% python3 -q
>>> import numpy as np
>>> from numpy import linalg as LA
>>> np.set_printoptions(precision=3, suppress=True, linewidth=200, floatmode="fixed")
>>> mat = np.array([[-2.0, 0.0], [0.0, -2.0]])
>>> LA.matrix_rank(mat - mat[0, 0] * np.eye(2))
np.int64(0)
>>> LA.matrix_power(mat - np.diag(np.diag(mat)), 2)
array([[0.000, 0.000],
       [0.000, 0.000]])
>>> np.flatnonzero(LA.matrix_power((mat != 0) + (mat.T != 0) + np.eye(2), 2)[1])
array([1])
>>> round(LA.det(mat), 3)
np.float64(4.0)
>>> print(np.sort(LA.eigvals(mat).real))
[-2.000 -2.000]
>>> arr = np.load("case19.npy")
>>> arr
array([[3, 9, 9, 3, 9, 9],
       [3, 3, 9, 3, 3, 9],
       [3, 3, 3, 3, 3, 3],
       [3, 9, 9, 2, 6, 6],
       [3, 3, 9, 2, 2, 6],
       [3, 3, 3, 2, 2, 2]])
>>> x = np.array([-3, 0, 2, 5, 0, -4])
>>> rhs = arr @ x
>>> coef, lr = np.zeros(6), 1 / LA.norm(arr, 2) ** 2
>>> for i in range(300):
...     coef -= lr * arr.T @ (arr @ coef - rhs)
...     if i % 50 == 0: print(i, round(LA.norm(arr @ coef - rhs), 3))
... 
0 7.513
50 4.556
100 3.345
150 2.782
200 2.537
250 2.429
>>> print(coef)
[ 0.870  0.477  0.105  0.378 -0.559 -1.746]
>>> J = np.load("data.npy")
>>> J
array([[ 1,  0,  0,  0,  0],
       [-5,  1,  0,  0,  0],
       [-4, -3,  1,  0,  0],
       [ 3, -6, -2,  1,  0],
       [ 4,  0, -9,  8,  1]])
>>> # triangular
>>> rng = np.random.default_rng(68769)
>>> labels = rng.permutation(5)
>>> labels
array([3, 0, 4, 1, 2])
>>> A2 = J[labels][:, labels]
>>> print(A2)
[[ 1  3  0 -6 -2]
 [ 0  1  0  0  0]
 [ 8  4  1  0 -9]
 [ 0 -5  0  1  0]
 [ 0 -4  0 -3  1]]
>>> print(np.trace(A2))
5
>>> round(LA.det(A2), 3), round(LA.det(J[labels]), 3)
(np.float64(1.0), np.float64(-1.0))
>>> np.diag(A2)
array([1, 1, 1, 1, 1])
>>> A2 = J[0, 0] * J[1:] - np.outer(J[1:, 0], J[0])
>>> A2
array([[ 0,  1,  0,  0,  0],
       [ 0, -3,  1,  0,  0],
       [ 0, -6, -2,  1,  0],
       [ 0,  0, -9,  8,  1]])
>>> J[:, 0] / J[0, 0]
array([ 1.000, -5.000, -4.000,  3.000,  4.000])
>>> np.flatnonzero(~A2.round(6).any(axis=1))
array([], dtype=int64)
>>> x = np.array([3, 3, -2, -2, -3])
>>> h1 = np.maximum(A2 @ x, 0)
>>> A2.T @ h1
array([0, 3, 0, 0, 0])
>>> np.maximum(A2 @ x, 0) - np.maximum(-A2 @ x, 0)
array([  3, -11, -16,  -1])
>>> (J - J.T) / 2
array([[ 0.000,  2.500,  2.000, -1.500, -2.000],
       [-2.500,  0.000,  1.500,  3.000,  0.000],
       [-2.000, -1.500,  0.000,  1.000,  4.500],
       [ 1.500, -3.000, -1.000,  0.000, -4.000],
       [ 2.000,  0.000, -4.500,  4.000,  0.000]])
>>> print(np.allclose(J, J.T))
False
>>> print(round(np.abs(LA.eigvals(J)).max(), 3))
1.0
>>> A2 = np.array([[2, -1, 2], [-2, 0, 2]])
>>> W2 = np.kron(A2, J)
>>> W2
array([[  2,   0,   0,   0,   0,  -1,   0,   0,   0,   0,   2,   0,   0,   0,   0],
       [-10,   2,   0,   0,   0,   5,  -1,   0,   0,   0, -10,   2,   0,   0,   0],
       [ -8,  -6,   2,   0,   0,   4,   3,  -1,   0,   0,  -8,  -6,   2,   0,   0],
       [  6, -12,  -4,   2,   0,  -3,   6,   2,  -1,   0,   6, -12,  -4,   2,   0],
       [  8,   0, -18,  16,   2,  -4,   0,   9,  -8,  -1,   8,   0, -18,  16,   2],
       [ -2,   0,   0,   0,   0,   0,   0,   0,   0,   0,   2,   0,   0,   0,   0],
       [ 10,  -2,   0,   0,   0,   0,   0,   0,   0,   0, -10,   2,   0,   0,   0],
       [  8,   6,  -2,   0,   0,   0,   0,   0,   0,   0,  -8,  -6,   2,   0,   0],
       [ -6,  12,   4,  -2,   0,   0,   0,   0,   0,   0,   6, -12,  -4,   2,   0],
       [ -8,   0,  18, -16,  -2,   0,   0,   0,   0,   0,   8,   0, -18,  16,   2]])
>>> W2.shape
(10, 15)
>>> np.round(LA.norm(W2, 2), 3), round(LA.norm(A2, 2) * LA.norm(J, 2), 3)
(np.float64(40.494), np.float64(40.494))
>>> LA.matrix_rank(W2)
np.int64(10)
>>> K = np.load("x.npy")
>>> K
array([[ 2,  0],
       [-2,  3]])
>>> np.unravel_index(np.abs(K).argmax(), K.shape)
(np.int64(1), np.int64(1))
>>> K.mean(axis=0)
array([0.000, 1.500])
>>> K[:, 2]
Traceback (most recent call last):
  File "<python-input-48>", line 1, in <module>
    K[:, 2]
    ~^^^^^^
IndexError: index 2 is out of bounds for axis 1 with size 2
>>> (K - K.T) / 2
array([[ 0.000,  1.000],
       [-1.000,  0.000]])
>>> np.sort(np.abs(LA.eigvals(K)))
array([2.000, 3.000])
>>> round(np.abs(LA.eigvals(K)).max(), 3)
np.float64(3.0)
>>> (K + K.T) / 2
array([[ 2.000, -1.000],
       [-1.000,  3.000]])
>>> w, V = LA.eig(K)
>>> np.prod(w)
np.float64(6.0)
>>> np.sort(LA.eigvals(K.T))
array([2.000, 3.000])
>>> np.sort(LA.eigvals(K @ K))
array([4.000, 9.000])
>>> Q, Rm = LA.qr(K)
>>> round(float(np.trace(Q @ Q.T)), 3)
2.0
>>> Q.shape, Rm.shape
((2, 2), (2, 2))
>>> np.allclose(Rm.T @ Rm, K.T @ K)
True
>>> x = np.array([1, -2])
>>> rhs = K @ x
>>> rhs
array([ 2, -8])
>>> LA.solve(K, K[:, 1])
array([0.000, 1.000])
>>> LA.solve(K, rhs + K[:, 0])
array([ 2.000, -2.000])
>>> E = np.load("dump.npy")
>>> E
array([[ 2.300, -1.900,  0.400, -0.200,  0.700,  1.879],
       [-0.300,  1.700, -0.100, -0.100,  0.200, -1.707],
       [-2.000, -1.100, -1.100,  1.900,  0.200,  1.126],
       [ 0.200,  0.200, -0.300, -0.100,  1.500, -0.199],
       [ 0.600,  0.800, -0.300,  0.000, -0.300, -0.812],
       [-0.300, -0.400, -1.300,  0.100,  0.500,  0.422],
       [-0.500, -0.200,  0.000,  0.600,  0.400,  0.201],
       [-1.400,  1.400, -0.200, -1.000, -0.400, -1.398],
       [-0.200,  0.100,  1.800, -0.600, -0.700, -0.103],
       [-0.400,  1.700, -2.900,  2.200, -1.000, -1.679],
       [ 0.300, -1.700,  0.200,  0.900,  0.300,  1.689],
       [-0.800,  1.800,  1.400,  0.700,  0.900, -1.856],
       [ 0.000,  1.000,  1.300, -1.100, -1.300, -0.994],
       [ 0.600,  1.100, -0.300, -0.400, -0.100, -1.127],
       [-1.500,  2.700, -0.600, -0.100, -0.200, -2.707],
       [-0.700,  0.700, -0.600, -1.200, -1.100, -0.711],
       [-0.100,  1.300, -1.300,  0.600, -0.400, -1.290],
       [ 1.200, -0.200, -0.800,  0.200, -0.200,  0.196],
       [-0.900,  0.200, -2.800,  0.900,  1.000, -0.154],
       [ 1.100, -0.100,  0.500, -0.900, -0.600,  0.105]])
>>> LA.svd(mat, compute_uv=False)
array([2.000, 2.000])
>>> x = np.array([0, -2, -2, -1, 2, -2])
>>> rhs = E @ x
>>> np.round(LA.lstsq(E, rhs)[0], 3) + 0
array([ 0.000, -2.000, -2.000, -1.000,  2.000, -2.000])
>>> print(np.round(LA.solve(E.T @ E, E.T @ rhs), 3) + 0)
[ 0.000 -2.000 -2.000 -1.000  2.000 -2.000]
>>> rhs = rhs + 0.02 * rng.normal(size=20)
>>> print(rhs)
[ 0.874  0.702  0.681  3.685  0.042  3.459  0.213  0.564 -4.393  1.595 -0.672 -1.569 -4.111  0.833  0.898  0.219  1.173  0.986  6.640 -1.292]
>>> coef, *_ = LA.lstsq(E, rhs)
>>> [round(float(LA.norm(LA.solve(E.T @ E + lam * np.eye(6), E.T @ rhs))), 2) for lam in (0, 1, 10, 100)]
[3.99, 2.66, 1.52, 0.41]
>>> np.round(E.T @ (rhs - E @ coef), 3) + 0
array([0.000, 0.000, 0.000, 0.000, 0.000, 0.000])
>>> C2 = np.cov(E, rowvar=False)
>>> np.median(E, axis=0)
array([-0.250,  0.450, -0.300, -0.050, -0.150, -0.455])
>>> round(float(np.corrcoef(E[:, 0], E[:, 3])[0, 1]), 3)
-0.271
>>> print(C2.shape)
(6, 6)
>>> np.round(LA.eigvalsh(C2)[::-1], 3) + 0
array([3.213, 1.974, 0.724, 0.478, 0.330, 0.000])
>>> E.std(axis=0)
array([0.979, 1.166, 1.171, 0.897, 0.720, 1.170])
>>> cen = (E - E.mean(axis=0)) / E.std(axis=0)
>>> cen.std(axis=0)
array([1.000, 1.000, 1.000, 1.000, 1.000, 1.000])
>>> print(np.argwhere(np.abs(cen) > 2))
[[ 0  0]
 [ 0  1]
 [ 3  4]
 [ 9  2]
 [ 9  3]
 [18  2]]
>>> coef = LA.lstsq(np.delete(cen, 4, axis=1), cen[:, 4])[0]
>>> round(float(1 - np.var(cen[:, 4] - np.delete(cen, 4, axis=1) @ coef)), 3)
0.247
>>> coef
array([ -0.179, -24.940,  -0.274,   0.173, -24.549])
>>> dist = LA.norm(E[:, None] - E[None], axis=-1)
>>> print(dist.shape)
(20, 20)
>>> print(dist[:5, :5])
[[0.000 5.752 5.158 3.779 4.353]
 [5.752 0.000 4.874 2.550 1.650]
 [5.158 4.874 0.000 3.823 4.316]
 [3.779 2.550 3.823 0.000 2.036]
 [4.353 1.650 4.316 2.036 0.000]]
>>> print(LA.matrix_rank(dist ** 2))
8
>>> M = np.load("block3.npy")
>>> M
array([[  1.000,   1.500,  -0.700,   0.200,   0.400,  -0.400],
       [  0.500,   1.400,  -2.300,  -0.100,   0.400,   1.500],
       [ -0.500,   1.000,   1.800,   0.700,  -0.700,   0.400],
       [ -2.000, -12.000, -24.000,  18.000,  -6.000, -34.000],
       [  0.000,   1.500,   0.900,   0.300,   0.800,   0.800],
       [ -0.300,   0.600,  -0.500,   0.100,  -0.800,   0.000],
       [ -2.500,  -0.300,   0.400,   0.700,  -0.800,   1.600],
       [ -1.300,  -0.100,  -0.100,   0.900,  -0.900,  -0.400],
       [ -1.200,   0.200,   0.600,   1.300,   0.000,   0.900],
       [  0.500,  -0.700,   0.700,  -0.500,  -0.800,  -2.300],
       [  0.200,   0.800,   1.300,   1.200,  -1.200,   1.000]])
>>> # row 3 is much longer than the rest
>>> A2 = np.c_[M[:, :2] @ np.array([[-2, -2], [1, 0]]), np.array([2, 0, 0, 1, 0, 2, 0, 2, 0, 2, 2])]
>>> A2
array([[-0.500, -2.000,  2.000],
       [ 0.400, -1.000,  0.000],
       [ 2.000,  1.000,  0.000],
       [-8.000,  4.000,  1.000],
       [ 1.500,  0.000,  0.000],
       [ 1.200,  0.600,  2.000],
       [ 4.700,  5.000,  0.000],
       [ 2.500,  2.600,  2.000],
       [ 2.600,  2.400,  0.000],
       [-1.700, -1.000,  2.000],
       [ 0.400, -0.400,  2.000]])
>>> LA.matrix_rank(np.c_[M, A2])
np.int64(7)
>>> print(LA.norm(LA.qr(M)[0].T @ A2, axis=0) ** 2 / ((A2 ** 2).sum(axis=0) + 1e-12))
[1.000 1.000 0.737]
>>> hat = A2 @ LA.solve(A2.T @ A2, A2.T)
>>> np.trace(hat)
np.float64(3.0)
>>> np.diag(hat)
array([0.282, 0.019, 0.048, 0.948, 0.021, 0.214, 0.554, 0.334, 0.141, 0.231, 0.207])
>>> np.allclose(hat @ hat, hat)
True
>>> LA.matrix_rank(np.eye(11) - hat)
np.int64(8)
>>> np.round(LA.eigvalsh(hat), 3) + 0
array([0.000, 0.000, 0.000, 0.000, 0.000, 0.000, 0.000, 0.000, 1.000, 1.000, 1.000])
>>> U, sigma, vt = LA.svd(M)
>>> np.argmax(sigma[:-1] / (sigma[1:] + 1e-6)) + 1
np.int64(1)
>>> A2 = U[:, :1] @ np.diag(sigma[:1]) @ vt[:1]
>>> round(float(LA.norm(M - A2, 2)), 3), round(float(sigma[1]), 3)
(4.573, 4.573)
>>> round(np.abs(M - A2).max(), 3)
np.float64(2.533)
>>> round(LA.norm(M - A2) / LA.norm(M), 3)
np.float64(0.146)
>>> LA.matrix_rank(A2)
np.int64(1)
>>> U, sigma, vt = LA.svd(M, full_matrices=False)
>>> U.shape, sigma.shape, vt.shape
((11, 6), (6,), (6, 6))
>>> np.cumsum(sigma ** 2) / np.sum(sigma ** 2)
array([0.979, 0.988, 0.994, 0.998, 0.999, 1.000])
>>> np.round(np.sqrt((sigma ** 2).sum()), 3), np.round(LA.norm(M), 3)
(np.float64(47.928), np.float64(47.928))
>>> print(np.abs(vt[0]))
[0.041 0.255 0.507 0.378 0.127 0.720]
>>> print((sigma > 1e-8).sum())
6
>>> data = np.load("m.npy")
>>> data
array([[ 5,  8, 14, 19, 21, 14],
       [ 7, 11, 16, 22, 26, 16],
       [ 3,  5, 16, 21, 17, 14],
       [ 5,  8, 10, 14, 20, 12],
       [ 1,  2, 10, 13, 11, 10],
       [ 9, 14, 26, 35, 33, 22],
       [ 3,  5, 24, 31, 19, 18],
       [ 3,  5, 16, 21, 17, 14],
       [ 0,  0, 20, 25,  9, 14],
       [ 7, 11, 28, 37, 29, 22],
       [ 3,  5, 16, 21, 17, 14],
       [ 9, 14, 14, 20, 30, 16],
       [ 1,  2,  6,  8, 10,  8],
       [ 9, 14, 30, 40, 34, 24],
       [ 7, 11, 24, 32, 28, 20],
       [ 7, 11, 20, 27, 27, 18],
       [ 9, 14, 14, 20, 30, 16],
       [ 3,  5, 24, 31, 19, 18],
       [ 5,  8,  6,  9, 19, 10],
       [ 9, 14, 26, 35, 33, 22],
       [ 3,  5,  4,  6, 14,  8],
       [ 9, 14, 18, 25, 31, 18],
       [ 1,  2, 22, 28, 14, 16],
       [ 0,  0, 16, 20,  8, 12],
       [ 5,  8, 26, 34, 24, 20],
       [ 3,  5,  8, 11, 15, 10],
       [ 1,  2, 10, 13, 11, 10],
       [ 5,  8, 22, 29, 23, 18],
       [ 1,  2, 22, 28, 14, 16],
       [ 9, 14, 18, 25, 31, 18],
       [ 3,  5, 24, 31, 19, 18],
       [ 1,  2,  2,  3,  9,  6],
       [ 1,  2, 10, 13, 11, 10]])
>>> C2 = np.cov(data, rowvar=False)
>>> np.argsort(-data.std(axis=0).round(6), kind="stable")
array([3, 4, 2, 1, 5, 0])
>>> np.median(data, axis=0)
array([ 3.000,  5.000, 16.000, 22.000, 19.000, 16.000])
>>> np.polyfit(data[:, 4], data[:, 3], 1)
array([0.746, 7.429])
>>> data.std(axis=0)
array([3.076, 4.659, 7.322, 9.483, 8.015, 4.511])
>>> round(np.corrcoef(data[:, 4], data[:, 3])[0, 1], 3)
np.float64(0.63)
>>> np.round(LA.eigvalsh(C2)[::-1], 3) + 0
array([215.080,  52.251,   0.057,   0.000,   0.000,   0.000])
